$ python -q
>>> import numpy as np
>>> from numpy import linalg as LA
>>> np.set_printoptions(suppress=True, linewidth=140)
>>> tidy = lambda a: np.round(a, 2) + 0
>>> K = np.array([[11, 1, 2, 2, 2],
...     [2, -19, 2, 0, 1],
...     [2, 1, -8, 1, 1],
...     [2, 2, 0, 32, 1],
...     [2, 2, 2, 2, -8]])
>>> K
array([[ 11,   1,   2,   2,   2],
       [  2, -19,   2,   0,   1],
       [  2,   1,  -8,   1,   1],
       [  2,   2,   0,  32,   1],
       [  2,   2,   2,   2,  -8]])
>>> x0 = np.array([2, 2, 2, 1, 1])
>>> K * x0
array([[ 22,   2,   4,   2,   2],
       [  4, -38,   4,   0,   1],
       [  4,   2, -16,   1,   1],
       [  4,   4,   0,  32,   1],
       [  4,   4,   4,   2,  -8]])
>>> print(np.einsum("ij,j->i", K, x0))
[ 32 -29  -8  41   6]
>>> K @ (2 * x0)
array([ 64, -58, -16,  82,  12])
>>> P = np.triu(np.array([[-3, -2, -2, 1, -3],
...     [-1, 0, -1, -1, 0],
...     [-1, 3, 0, 1, 3],
...     [-3, -1, 0, 0, -1],
...     [-1, 1, 0, 2, -1]]), 1) + np.eye(5)
>>> out = P @ K @ LA.inv(P)
>>> P @ K - K @ P
array([[-12.,  54.,  29.,  12.,  50.],
       [ -4.,   1.,  -7., -56.,  -2.],
       [  8.,  12.,  11.,  45.,   8.],
       [ -2.,   2.,   4.,  -2.,  46.],
       [  0.,   4.,   6.,  -2.,   2.]])
>>> np.trace(out), np.trace(K)
(np.float64(8.0), np.int64(8))
>>> tidy(LA.det(out))
np.float64(-453118.0)
>>> LA.matrix_rank(out)
np.int64(5)
>>> feats = np.array([[4.0, 1.0, 0.0, 0.0, 0.0, 0.0, 0.0],
...     [0.0, 4.0, 1.0, 0.0, 0.0, 0.0, 0.0],
...     [0.0, 0.0, 4.0, 1.0, 0.0, 0.0, 0.0],
...     [0.0, 0.0, 0.0, 4.0, 1.0, 0.0, 0.0],
...     [0.0, 0.0, 0.0, 0.0, 4.0, 1.0, 0.0],
...     [0.0, 0.0, 0.0, 0.0, 0.0, 4.0, 1.0],
...     [0.0, 0.0, 0.0, 0.0, 0.0, 0.0, 4.0]])
>>> # triangular
>>> feats @ feats
array([[16.,  8.,  1.,  0.,  0.,  0.,  0.],
       [ 0., 16.,  8.,  1.,  0.,  0.,  0.],
       [ 0.,  0., 16.,  8.,  1.,  0.,  0.],
       [ 0.,  0.,  0., 16.,  8.,  1.,  0.],
       [ 0.,  0.,  0.,  0., 16.,  8.,  1.],
       [ 0.,  0.,  0.,  0.,  0., 16.,  8.],
       [ 0.,  0.,  0.,  0.,  0.,  0., 16.]])
>>> tidy(np.sort(LA.eigvals(feats)))
array([4., 4., 4., 4., 4., 4., 4.])
>>> M = np.load("run6.npy")
>>> M
array([[-3.,  1.,  0.,  0.],
       [ 0., -3.,  1.,  0.],
       [ 0.,  0., -3.,  1.],
       [ 0.,  0.,  0., -3.]])
>>> rng = np.random.default_rng(375)
>>> z = rng.permutation(4)
>>> out = M[:, z] * rng.choice([-1, 1], 4)
>>> print(out)
[[ 0.  1. -3.  0.]
 [ 0. -3.  0.  1.]
 [ 1.  0.  0. -3.]
 [-3.  0.  0.  0.]]
>>> Uu, _, Vt = LA.svd(M.T @ out)
>>> z
array([3, 1, 0, 2])
>>> np.diff(M, axis=0)
array([[ 3., -4.,  1.,  0.],
       [ 0.,  3., -4.,  1.],
       [ 0.,  0.,  3., -4.]])
>>> M[:, 4]
Traceback (most recent call last):
  File "<python-input-29>", line 1, in <module>
    M[:, 4]
    ~^^^^^^
IndexError: index 4 is out of bounds for axis 1 with size 4
>>> np.count_nonzero(M)
np.int64(7)
>>> np.zeros(4, 4)
Traceback (most recent call last):
  File "<python-input-31>", line 1, in <module>
    np.zeros(4, 4)
    ~~~~~~~~^^^^^^
TypeError: Cannot interpret '4' as a data type
>>> tidy(LA.norm(M))
np.float64(6.24)
>>> x0 = np.array([1, 4, 2, 2])
>>> target = M @ x0
>>> target
array([  1., -10.,  -4.,  -6.])
>>> tidy(LA.solve(M, target))
array([1., 4., 2., 2.])
>>> print([int(LA.matrix_rank(LA.matrix_power(M, p))) for p in range(1, 5)])
[4, 4, 4, 4]
>>> np.prod(np.diag(M)), tidy(LA.det(M))
(np.float64(81.0), np.float64(81.0))
>>> LA.matrix_rank(M - M[0, 0] * np.eye(4))
np.int64(3)
>>> tidy(LA.matrix_power(M - np.diag(np.diag(M)), 4))
array([[0., 0., 0., 0.],
       [0., 0., 0., 0.],
       [0., 0., 0., 0.],
       [0., 0., 0., 0.]])
>>> mat = np.load("w.npy")
>>> mat
array([[1, 0, 0, 0, 0, 0, 0, 0, 0],
       [0, 1, 0, 0, 0, 0, 0, 0, 0],
       [1, 4, 1, 0, 0, 0, 0, 0, 0],
       [3, 1, 0, 1, 0, 0, 0, 0, 0],
       [4, 0, 2, 5, 1, 0, 0, 0, 0],
       [3, 2, 4, 3, 3, 1, 0, 0, 0],
       [4, 2, 1, 0, 1, 5, 1, 0, 0],
       [2, 3, 1, 0, 1, 2, 3, 1, 0],
       [2, 1, 1, 4, 5, 1, 4, 5, 1]])
>>> # triangular: eigenvalues sit on the diagonal
>>> [round(float(x), 2) for x in LA.svd(mat, compute_uv=False)[:3]]
[13.44, 6.83, 6.11]
>>> LA.matrix_rank(mat, rtol=0.1)
np.int64(6)
>>> Uu, sigma, Vt = LA.svd(mat)
>>> np.argmax(sigma[:-1] / (sigma[1:] + 1e-6)) + 1
np.int64(8)
>>> out = Uu[:, :8] @ np.diag(sigma[:8]) @ Vt[:8]
>>> tidy(LA.norm(mat - out, 2)), tidy(sigma[8])
(np.float64(0.0), np.float64(0.0))
>>> tidy(out)
array([[1., 0., 0., 0., 0., 0., 0., 0., 0.],
       [0., 1., 0., 0., 0., 0., 0., 0., 0.],
       [1., 4., 1., 0., 0., 0., 0., 0., 0.],
       [3., 1., 0., 1., 0., 0., 0., 0., 0.],
       [4., 0., 2., 5., 1., 0., 0., 0., 0.],
       [3., 2., 4., 3., 3., 1., 0., 0., 0.],
       [4., 2., 1., 0., 1., 5., 1., 0., 0.],
       [2., 3., 1., 0., 1., 2., 3., 1., 0.],
       [2., 1., 1., 4., 5., 1., 4., 5., 1.]])
>>> W = np.array([[3, -9, 2],
...     [3, 9, 3],
...     [5, -3, 3],
...     [-2, 8, 9],
...     [-8, 0, -6],
...     [-5, 3, 4],
...     [2, 3, -5],
...     [8, -5, 2],
...     [3, -4, 6]])
>>> b = np.array([-2, 0, 1])
>>> hid = np.maximum(mat @ W + b, 0)
>>> LA.matrix_rank(hid)
np.int64(3)
>>> hid
array([[ 1,  0,  3],
       [ 1,  9,  4],
       [18, 24, 18],
       [ 8,  0, 19],
       [ 2,  0, 54],
       [ 0,  6, 38],
       [ 0,  0, 27],
       [14, 16,  6],
       [10,  6, 17]])
>>> C = np.array([[-1, 2, -2], [0, 2, 0], [1, 1, 2]])
>>> hid @ C
array([[  2,   5,   4],
       [  3,  24,   6],
       [  0, 102,   0],
       [ 11,  35,  22],
       [ 52,  58, 104],
       [ 38,  50,  76],
       [ 27,  27,  54],
       [ -8,  66, -16],
       [  7,  49,  14]])
>>> W @ C
array([[ -1, -10,  -2],
       [  0,  27,   0],
       [ -2,   7,  -4],
       [ 11,  21,  22],
       [  2, -22,   4],
       [  9,   0,  18],
       [ -7,   5, -14],
       [ -6,   8, -12],
       [  3,   4,   6]])
>>> print(tidy(np.sort(LA.eigvals(mat))))
[1. 1. 1. 1. 1. 1. 1. 1. 1.]
>>> np.prod(np.diag(mat)), tidy(LA.det(mat))
(np.int64(1), np.float64(1.0))
>>> mat @ mat
array([[ 1,  0,  0,  0,  0,  0,  0,  0,  0],
       [ 0,  1,  0,  0,  0,  0,  0,  0,  0],
       [ 2,  8,  1,  0,  0,  0,  0,  0,  0],
       [ 6,  2,  0,  1,  0,  0,  0,  0,  0],
       [25, 13,  4, 10,  1,  0,  0,  0,  0],
       [31, 23, 14, 21,  6,  1,  0,  0,  0],
       [28, 18, 24, 20, 17, 10,  1,  0,  0],
       [27, 20, 15, 11, 11, 19,  6,  1,  0],
       [66, 35, 25, 36, 22, 32, 23, 10,  1]])
>>> X = np.array([[-1, -1, -2, -2, -1, -1, 0, -1],
...     [-1, 2, 1, -1, 1, 2, 0, 0],
...     [-1, -1, -2, -2, -1, -1, 0, -1],
...     [-1, 0, -1, 1, 1, 0, -2, 1]])
>>> rk = LA.matrix_rank(X)
>>> print(rk)
3
>>> N = LA.svd(X)[2][rk:].T
>>> [int(LA.matrix_rank(X[:, :j + 1])) for j in range(8)]
[1, 2, 2, 3, 3, 3, 3, 3]
>>> [int(LA.matrix_rank(X[:i])) for i in range(1, len(X) + 1)]
[1, 2, 2, 3]
>>> Uu, sigma, Vt = LA.svd(X)
>>> V = Vt[:(sigma > 1e-8).sum()]
>>> x0 = X[1] + -2 * X[2] + rng.integers(2) * np.eye(8)[4]
>>> x0
array([1., 4., 5., 3., 3., 4., 0., 2.])
>>> np.allclose(V.T @ V @ x0, x0)
True
>>> tidy(np.diag(V.T @ V))
array([0.38, 0.34, 0.47, 0.62, 0.22, 0.34, 0.45, 0.18])
>>> LA.matrix_rank(np.vstack([X, x0]))
np.int64(3)
>>> W0 = np.abs(np.array([[2, 0, 0, 3, 0, 2, 0, 3, 0, 1, 3, 2],
...     [1, 0, 3, 0, 2, 0, 2, 0, 1, 1, 3, 0],
...     [2, 3, 3, 3, 3, 0, 0, 0, 3, 0, 1, 2],
...     [2, 0, 2, 0, 2, 1, 0, 1, 0, 0, 3, 1],
...     [2, 1, 2, 1, 3, 1, 2, 1, 1, 1, 3, 1],
...     [0, 1, 0, 1, 2, 1, 3, 2, 0, 3, 0, 1],
...     [3, 1, 2, 0, 0, 3, 3, 3, 3, 1, 3, 0],
...     [0, 3, 3, 2, 3, 1, 2, 3, 2, 2, 2, 2],
...     [0, 0, 0, 2, 2, 3, 1, 0, 1, 0, 0, 0],
...     [1, 2, 0, 1, 1, 1, 3, 0, 3, 0, 1, 0],
...     [3, 1, 3, 1, 2, 1, 0, 3, 2, 2, 1, 0],
...     [1, 1, 0, 1, 0, 1, 2, 1, 1, 3, 3, 1]])) + np.eye(12)
>>> W0 = W0 / W0.sum(axis=1, keepdims=True)
>>> print(tidy(W0))
[[0.18 0.   0.   0.18 0.   0.12 0.   0.18 0.   0.06 0.18 0.12]
 [0.07 0.07 0.21 0.   0.14 0.   0.14 0.   0.07 0.07 0.21 0.  ]
 [0.1  0.14 0.19 0.14 0.14 0.   0.   0.   0.14 0.   0.05 0.1 ]
 [0.15 0.   0.15 0.08 0.15 0.08 0.   0.08 0.   0.   0.23 0.08]
 [0.1  0.05 0.1  0.05 0.2  0.05 0.1  0.05 0.05 0.05 0.15 0.05]
 [0.   0.07 0.   0.07 0.13 0.13 0.2  0.13 0.   0.2  0.   0.07]
 [0.13 0.04 0.09 0.   0.   0.13 0.17 0.13 0.13 0.04 0.13 0.  ]
 [0.   0.12 0.12 0.08 0.12 0.04 0.08 0.15 0.08 0.08 0.08 0.08]
 [0.   0.   0.   0.2  0.2  0.3  0.1  0.   0.2  0.   0.   0.  ]
 [0.07 0.14 0.   0.07 0.07 0.07 0.21 0.   0.21 0.07 0.07 0.  ]
 [0.15 0.05 0.15 0.05 0.1  0.05 0.   0.15 0.1  0.1  0.1  0.  ]
 [0.06 0.06 0.   0.06 0.   0.06 0.12 0.06 0.06 0.19 0.19 0.12]]
>>> out = LA.inv(W0)
>>> tidy(LA.cond(W0))
np.float64(85.43)
>>> tidy(LA.inv(out))
array([[0.18, 0.  , 0.  , 0.18, 0.  , 0.12, 0.  , 0.18, 0.  , 0.06, 0.18, 0.12],
       [0.07, 0.07, 0.21, 0.  , 0.14, 0.  , 0.14, 0.  , 0.07, 0.07, 0.21, 0.  ],
       [0.1 , 0.14, 0.19, 0.14, 0.14, 0.  , 0.  , 0.  , 0.14, 0.  , 0.05, 0.1 ],
       [0.15, 0.  , 0.15, 0.08, 0.15, 0.08, 0.  , 0.08, 0.  , 0.  , 0.23, 0.08],
       [0.1 , 0.05, 0.1 , 0.05, 0.2 , 0.05, 0.1 , 0.05, 0.05, 0.05, 0.15, 0.05],
       [0.  , 0.07, 0.  , 0.07, 0.13, 0.13, 0.2 , 0.13, 0.  , 0.2 , 0.  , 0.07],
       [0.13, 0.04, 0.09, 0.  , 0.  , 0.13, 0.17, 0.13, 0.13, 0.04, 0.13, 0.  ],
       [0.  , 0.12, 0.12, 0.08, 0.12, 0.04, 0.08, 0.15, 0.08, 0.08, 0.08, 0.08],
       [0.  , 0.  , 0.  , 0.2 , 0.2 , 0.3 , 0.1 , 0.  , 0.2 , 0.  , 0.  , 0.  ],
       [0.07, 0.14, 0.  , 0.07, 0.07, 0.07, 0.21, 0.  , 0.21, 0.07, 0.07, 0.  ],
       [0.15, 0.05, 0.15, 0.05, 0.1 , 0.05, 0.  , 0.15, 0.1 , 0.1 , 0.1 , 0.  ],
       [0.06, 0.06, 0.  , 0.06, 0.  , 0.06, 0.12, 0.06, 0.06, 0.19, 0.19, 0.12]])
>>> print(tidy(LA.det(W0) * LA.det(out)))
1.0
